% ipython --no-banner

In [1]: import numpy as np

In [2]: np.set_printoptions(precision=3, suppress=True, linewidth=200)

In [3]: def tidy(a):
   ...:     return np.round(a, 3) + 0
   ...: 

In [4]: E = np.abs(np.array([[-3, 3, 2], [-3, 1, 3], [2, 1, 3]])) + np.eye(3)

In [5]: E = E / E.sum(axis=1, keepdims=True)

In [6]: print(tidy(E))
[[0.444 0.333 0.222]
 [0.375 0.25  0.375]
 [0.286 0.143 0.571]]

In [7]: print(np.allclose(E[:-1].T @ np.linalg.lstsq(E[:-1].T, E[-1])[0], E[-1]))
True

In [8]: print(np.unique(E.round(6), axis=0).shape)
(3, 3)

In [9]: print(np.abs(np.diag(np.linalg.qr(E)[1])) > 1e-9)
[ True  True False]

In [10]: mat = np.load("run14.npy")

In [11]: print(mat)
[[8. 3. 0. 0.]
 [3. 2. 3. 0.]
 [0. 3. 3. 3.]
 [0. 0. 3. 6.]]

In [12]: evals, vecs = np.linalg.eigh(mat)

In [13]: x0 = np.array([-2, 1, 1, -3])

In [14]: print(tidy(x0 @ mat @ x0 / (x0 @ x0)), tidy(evals[0]), tidy(evals[-1]))
4.467 -1.586 9.641

In [15]: print(tidy(vecs * np.abs(evals) @ vecs.T))
[[ 8.155  2.503  0.438 -0.173]
 [ 2.503  3.587  1.599  0.554]
 [ 0.438  1.599  4.236  2.511]
 [-0.173  0.554  2.511  6.193]]

In [16]: print(tidy(vecs * np.maximum(evals, 0) @ vecs.T))
[[ 8.078  2.752  0.219 -0.087]
 [ 2.752  2.794  2.3    0.277]
 [ 0.219  2.3    3.618  2.756]
 [-0.087  0.277  2.756  6.097]]

In [17]: print(x0 @ mat @ x0)
67.0

In [18]: x0 = np.array([7, 4, -6, 3])

In [19]: rhs = mat @ x0

In [20]: print(rhs)
[68. 11.  3.  0.]

In [21]: print(tidy(np.linalg.solve(mat, mat[:, 2])))
[0. 0. 1. 0.]

In [22]: print(tidy(np.linalg.solve(mat, 3 * rhs)))
[ 21.  12. -18.   9.]

In [23]: print(tidy(np.linalg.solve(mat.T, mat[3])))
[0. 0. 0. 1.]

In [24]: f = np.array([4, 3, -1, 3])

In [25]: B = mat + np.outer(f, np.eye(4)[2])

In [26]: print(np.linalg.matrix_rank(np.linalg.inv(B) - np.linalg.inv(mat), tol=1e-8))
1

In [27]: print(tidy(np.linalg.det(B) / np.linalg.det(mat)), tidy(1 + np.linalg.solve(mat, f)[2]))
1.87 1.87

In [28]: arr = np.load("block7.npy")

In [29]: print(tidy(arr))
[[ 0.956 -0.186 -0.088]
 [-0.186  0.221 -0.371]
 [-0.088 -0.371  0.823]]

In [30]: evals, vecs = np.linalg.eigh(arr)

In [31]: x0 = np.array([-4, -1, 1])

In [32]: print(tidy(np.abs(arr).sum(axis=1).max()), np.abs(evals).max())
1.283 1.0

In [33]: th = np.radians(45)

In [34]: R = np.eye(3)

In [35]: R[2, 2] = R[1, 1] = np.cos(th)

In [36]: R[2, 1], R[1, 2] = -np.sin(th), np.sin(th)

In [37]: print(tidy(R))
[[ 1.     0.     0.   ]
 [ 0.     0.707  0.707]
 [ 0.    -0.707  0.707]]

In [38]: B = arr @ R.T

In [39]: print(tidy(np.linalg.det(R)), tidy(np.trace(R)))
1.0 2.414

In [40]: print(np.allclose(arr @ arr.T, B @ B.T))
True

In [41]: rk = np.linalg.matrix_rank(arr)

In [42]: print(rk)
2

In [43]: null = np.linalg.svd(arr)[2][rk:].T

In [44]: print(tidy(null[:, 0] / null[np.abs(null[:, 0]).round(6).argmax(), 0]))
[0.238 1.    0.476]

In [45]: print(np.linalg.matrix_rank(arr.T @ arr), np.linalg.matrix_rank(arr @ arr.T))
2 2

In [46]: print(null.shape)
(3, 1)

In [47]: print(np.allclose(arr @ null, 0))
True

In [48]: left, sigma, Vh = np.linalg.svd(arr)

In [49]: vecs = Vh[:(sigma > 1e-8).sum()]

In [50]: rng = np.random.default_rng(1381)

In [51]: x0 = arr[2] + 2 * arr[1] + rng.integers(2) * np.eye(3)[2]

In [52]: print(tidy(x0))
[-0.459  0.071  0.081]

In [53]: print(tidy(np.diag(vecs.T @ vecs)))
[0.956 0.221 0.823]

In [54]: print(np.allclose(vecs.T @ vecs @ x0, x0))
True

In [55]: print(tidy(vecs.T @ vecs))
[[ 0.956 -0.186 -0.088]
 [-0.186  0.221 -0.371]
 [-0.088 -0.371  0.823]]

In [56]: print(tidy(arr @ np.linalg.pinv(arr) @ arr))
[[ 0.956 -0.186 -0.088]
 [-0.186  0.221 -0.371]
 [-0.088 -0.371  0.823]]

In [57]: print(np.linalg.lstsq(arr[:-1].T, arr[-1])[2])
2

In [58]: print(np.allclose(arr[:-1].T @ np.linalg.lstsq(arr[:-1].T, arr[-1])[0], arr[-1]))
True

In [59]: f = np.array([1, 3, 3])

In [60]: r1 = np.array([3, 3, 2])

In [61]: m1 = f[:, None] + r1[None, :]

In [62]: print(m1)
[[4 4 3]
 [6 6 5]
 [6 6 5]]

In [63]: print(tidy(np.linalg.norm(m1, "nuc")))
15.588

In [64]: print(tidy(np.linalg.norm(m1, axis=1)))
[6.403 9.849 9.849]

In [65]: print(np.linalg.norm(m1, axis=1).argmax())
1

In [66]: print(tidy(np.linalg.norm(m1) ** 2 / np.linalg.norm(m1, 2) ** 2))
1.0

In [67]: print(tidy(np.linalg.norm(m1, axis=0)))
[9.381 9.381 7.681]

In [68]: np.linalg.norm(m1, axis=2)
AxisError: axis 2 is out of bounds for array of dimension 2


In [69]: B = np.array([[2, -2, 2], [1, -2, -2], [1, -2, 1]])

In [70]: print(np.einsum("ij->j", m1))
[16 16 13]

In [71]: print(np.linalg.matrix_rank(m1 @ B))
2

In [72]: print(np.einsum("ik,kj->ji", m1, B))
[[ 15  23  23]
 [-22 -34 -34]
 [  3   5   5]]

In [73]: print(np.linalg.matrix_rank(np.vstack([m1, B.T])))
3

In [74]: K = np.array([[3, 2, 5], [4, 4, 2], [-7, -3, 3]])

In [75]: print(np.linalg.matrix_power(K, 4))
[[-1526 -1190 -1734]
 [-1836  -880     0]
 [ 2210   544 -2002]]

In [76]: print((K + K.T) / 2)
[[ 3.   3.  -1. ]
 [ 3.   4.  -0.5]
 [-1.  -0.5  3. ]]

In [77]: print(np.allclose(K @ K.T, K.T @ K))
False

In [78]: print((K - K.T) / 2)
[[ 0.  -1.   6. ]
 [ 1.   0.   2.5]
 [-6.  -2.5  0. ]]

In [79]: print(tidy(np.sort(np.abs(np.linalg.eigvals(K)))))
[1.55  7.273 7.273]

In [80]: print(np.trace(K))
10

In [81]: print(np.allclose(K, K.T))
False

In [82]: print(tidy(np.abs(np.linalg.eigvals(K)).max()))
7.273

In [83]: x0 = np.array([5, -2, 7])

In [84]: h = np.maximum(K @ x0, 0)

In [85]: print(K * (h > 1e-9)[:, None])
[[3 2 5]
 [4 4 2]
 [0 0 0]]

In [86]: print(np.flatnonzero(h > 1e-9))
[0 1]

In [87]: q, vecs = np.linalg.qr(K[:, :2])[0], np.linalg.qr(K[:, 2:])[0]

In [88]: sigma = np.linalg.svd(q.T @ vecs, compute_uv=False)

In [89]: print(tidy(sigma))
[0.636]

In [90]: f = np.array([3, -7])

In [91]: print(np.convolve(K[1], f))
[ 12 -16 -22 -14]

In [92]: J = np.array([[0.0, 2.0], [2.0, 0.0]])

In [93]: lab = rng.permutation(2)

In [94]: B = J[:, lab] * rng.choice([-1, 1], 2)

In [95]: print(B)
[[-2.  0.]
 [-0.  2.]]

In [96]: left, _, Vh = np.linalg.svd(J.T @ B)

In [97]: print(tidy(np.linalg.lstsq(J, B)[0]))
[[ 0.  1.]
 [-1.  0.]]

In [98]: print(lab)
[1 0]

In [99]: left, sigma, Vh = np.linalg.svd(m1)

In [100]: vecs = Vh[:(sigma > 1e-8).sum()]

In [101]: x0 = m1[1] + 2 * m1[2] + rng.integers(2) * np.eye(3)[2]

In [102]: print(x0)
[18. 18. 16.]

In [103]: print(tidy(vecs.T @ vecs))
[[0.5 0.5 0. ]
 [0.5 0.5 0. ]
 [0.  0.  1. ]]

In [104]: print(tidy(np.diag(vecs.T @ vecs)))
[0.5 0.5 1. ]

In [105]: print(tidy(np.linalg.norm(x0 - vecs.T @ vecs @ x0)))
0.0

In [106]: np.linalg.cholesky(J)
LinAlgError: Matrix is not positive definite


In [107]: print(tidy(np.linalg.eigvalsh(J).min()))
-2.0

In [108]: evals, vecs = np.linalg.eigh(J)

In [109]: x0 = np.array([3, -1])

In [110]: print((np.sign(vecs[:, -1].round(6)) == np.sign(vecs[0, -1].round(6))).astype(int))
[1 1]

In [111]: print(tidy(vecs * np.abs(evals) @ vecs.T))
[[2. 0.]
 [0. 2.]]

In [112]: print(np.abs(J).sum(axis=1).max(), np.abs(evals).max())
2.0 2.0

In [113]: t3 = np.stack([J, -2 * J, J[::-1]])

In [114]: print(t3.sum(axis=0))
[[ 2. -2.]
 [-2.  2.]]

In [115]: print(np.einsum("bij,cij->bc", t3, t3))
[[  8. -16.   0.]
 [-16.  32.   0.]
 [  0.   0.   8.]]

In [116]: print(tidy(np.linalg.norm(t3, axis=(1, 2))))
[2.828 5.657 2.828]

In [117]: print(np.linalg.matrix_rank(t3))
[2 2 2]

In [118]: print(t3.shape)
(3, 2, 2)

In [119]: X = np.maximum(np.array([[3, 0],
     ...:     [0, 1],
     ...:     [2, 0],
     ...:     [0, 0],
     ...:     [2, 3],
     ...:     [1, 1],
     ...:     [0, 2],
     ...:     [0, 0],
     ...:     [2, 1],
     ...:     [2, 1],
     ...:     [2, 3],
     ...:     [1, 1],
     ...:     [0, 3],
     ...:     [0, 0],
     ...:     [2, 2],
     ...:     [2, 1],
     ...:     [3, 2],
     ...:     [2, 1],
     ...:     [2, 0],
     ...:     [0, 2],
     ...:     [2, 0],
     ...:     [0, 0]]) @ np.array([[3, -1, -6], [5, 7, 6]]) + np.array([0, 2, 1]), 0)

In [120]: print(X)
[[ 9  0  0]
 [ 5  9  7]
 [ 6  0  0]
 [ 0  2  1]
 [21 21  7]
 [ 8  8  1]
 [10 16 13]
 [ 0  2  1]
 [11  7  0]
 [11  7  0]
 [21 21  7]
 [ 8  8  1]
 [15 23 19]
 [ 0  2  1]
 [16 14  1]
 [11  7  0]
 [19 13  0]
 [11  7  0]
 [ 6  0  0]
 [10 16 13]
 [ 6  0  0]
 [ 0  2  1]]

In [121]: print(tidy(X.mean(axis=0)))
[9.273 8.409 3.318]

In [122]: print(tidy(np.linalg.norm(X)))
79.448

In [123]: print(np.unravel_index(np.abs(X).argmax(), X.shape))
(np.int64(12), np.int64(1))

In [124]: print(X.sum(axis=1))
[ 9 21  6  3 49 17 39  3 18 18 49 17 57  3 31 18 32 18  6 39  6  3]

In [125]: print(np.count_nonzero(X))
49

In [126]: print(np.abs(X).max())
23

In [127]: print(np.diff(X, axis=0))
[[ -4   9   7]
 [  1  -9  -7]
 [ -6   2   1]
 [ 21  19   6]
 [-13 -13  -6]
 [  2   8  12]
 [-10 -14 -12]
 [ 11   5  -1]
 [  0   0   0]
 [ 10  14   7]
 [-13 -13  -6]
 [  7  15  18]
 [-15 -21 -18]
 [ 16  12   0]
 [ -5  -7  -1]
 [  8   6   0]
 [ -8  -6   0]
 [ -5  -7   0]
 [  4  16  13]
 [ -4 -16 -13]
 [ -6   2   1]]

In [128]: print(X.sum(axis=0))
[204 185  73]

In [129]: dist = np.linalg.norm(X[:, None] - X[None], axis=-1)

In [130]: print(tidy(np.linalg.norm(X - X.mean(axis=0), axis=1)))
[ 9.044  5.671  9.614 11.508 17.596  2.676 12.324 11.508  3.997  3.997 17.596  2.676 22.172 11.508  9.049  3.997 11.256  3.997  9.614 12.324  9.614 11.508]

In [131]: Xs = (X - X.mean(axis=0)) / X.std(axis=0)

In [132]: print(np.argwhere(np.abs(Xs) > 2))
[[12  1]
 [12  2]]

In [133]: c = np.linalg.lstsq(np.delete(Xs, 2, axis=1), Xs[:, 2])[0]

In [134]: print(np.abs(c).argmax())
1

In [135]: print(tidy(1 - np.var(Xs[:, 2] - np.delete(Xs, 2, axis=1) @ c)))
0.775

In [136]: lab = X[:, 0] > np.median(X[:, 0])

In [137]: f = X[lab].mean(axis=0) - X[~lab].mean(axis=0)

In [138]: print(lab.astype(int))
[0 0 0 0 1 0 1 0 1 1 1 0 1 0 1 1 1 1 0 1 0 0]

In [139]: print(tidy((((X - X.mean(axis=0)) @ f > 0) == lab).mean()))
0.818

In [140]: print(np.argsort(-np.abs(f).round(6), kind="stable"))
[1 0 2]

In [141]: print(((X - X.mean(axis=0)) @ f > 0).astype(int))
[0 0 0 0 1 0 1 0 0 0 1 0 1 0 1 0 1 0 0 1 0 0]

In [142]: A = np.diag(np.array([-3, 1]))

In [143]: print(A)
[[-3  0]
 [ 0  1]]

In [144]: evals, vecs = np.linalg.eigh(A)

In [145]: print(tidy(np.linalg.eigvalsh(A + -3 * np.eye(2))))
[-6. -2.]

In [146]: print(evals)
[-3.  1.]

In [147]: print(np.abs(vecs[:, -1]))
[0. 1.]

In [148]: print(tidy(np.linalg.eigvalsh(A @ A)))
[1. 9.]

In [149]: print(np.abs(vecs[:, -1]).round(6).argmax())
1

In [150]: print(tidy(np.linalg.eigvalsh(A).min()))
-3.0

In [151]: print(np.all(np.linalg.eigvalsh(A) > 0))
False

In [152]: np.linalg.cholesky(A)
LinAlgError: Matrix is not positive definite


In [153]: print([round(float(np.linalg.det(A[:i, :i])), 2) + 0 for i in range(1, 3)])
[-3.0, -3.0]

In [154]: evals, vecs = np.linalg.eigh(A)

In [155]: x0 = np.array([3, 1])

In [156]: print(vecs * np.maximum(evals, 0) @ vecs.T)
[[0. 0.]
 [0. 1.]]

In [157]: print((np.sign(vecs[:, -1].round(6)) == np.sign(vecs[0, -1].round(6))).astype(int))
[1 0]

In [158]: print(vecs * np.abs(evals) @ vecs.T)
[[3. 0.]
 [0. 1.]]

In [159]: print(np.abs(A).sum(axis=1).max(), np.abs(evals).max())
3 3.0
